$ python -q
>>> import numpy as np
>>> np.set_printoptions(precision=3, suppress=True, linewidth=120)
>>> rd = lambda a: np.round(a, 3) + 0
>>> E = np.load("arr.npy")
>>> print(E)
[[ 1  0  0  0  0  0  0  0  0  0  0]
 [ 3  1  0  0  0  0  0  0  0  0  0]
 [ 1  2  1  0  0  0  0  0  0  0  0]
 [-2  3  2  1  0  0  0  0  0  0  0]
 [-2  0 -1  2  1  0  0  0  0  0  0]
 [-1 -2 -3 -2 -3  1  0  0  0  0  0]
 [ 1  1  1 -2 -1  1  1  0  0  0  0]
 [ 3 -1 -1  1 -3  3  0  1  0  0  0]
 [ 3  0 -3 -1  2  1  2 -2  1  0  0]
 [-2  2 -1  0 -1  3  3  1 -3  1  0]
 [ 1  0 -3  2  3 -1  0 -2  3 -3  1]]
>>> # triangular: eigenvalues sit on the diagonal
>>> print(E.sum(axis=0))
[ 6  6 -8  1 -2  8  6 -2  1 -2  1]
>>> print(np.count_nonzero(E))
60
>>> print(np.unravel_index(np.abs(E).argmax(), E.shape))
(np.int64(1), np.int64(0))
>>> print(E.sum(axis=1))
[  1   4   4   4   0 -10   2   3   3   3   1]
>>> np.zeros(11, 11)
Traceback (most recent call last):
  File "<python-input-10>", line 1, in <module>
    np.zeros(11, 11)
    ~~~~~~~~^^^^^^^^
TypeError: Cannot interpret '11' as a data type
>>> print(np.abs(E).max())
3
>>> print(E - E[0])
[[ 0  0  0  0  0  0  0  0  0  0  0]
 [ 2  1  0  0  0  0  0  0  0  0  0]
 [ 0  2  1  0  0  0  0  0  0  0  0]
 [-3  3  2  1  0  0  0  0  0  0  0]
 [-3  0 -1  2  1  0  0  0  0  0  0]
 [-2 -2 -3 -2 -3  1  0  0  0  0  0]
 [ 0  1  1 -2 -1  1  1  0  0  0  0]
 [ 2 -1 -1  1 -3  3  0  1  0  0  0]
 [ 2  0 -3 -1  2  1  2 -2  1  0  0]
 [-3  2 -1  0 -1  3  3  1 -3  1  0]
 [ 0  0 -3  2  3 -1  0 -2  3 -3  1]]
>>> E[11]
Traceback (most recent call last):
  File "<python-input-13>", line 1, in <module>
    E[11]
    ~^^^^
IndexError: index 11 is out of bounds for axis 0 with size 11
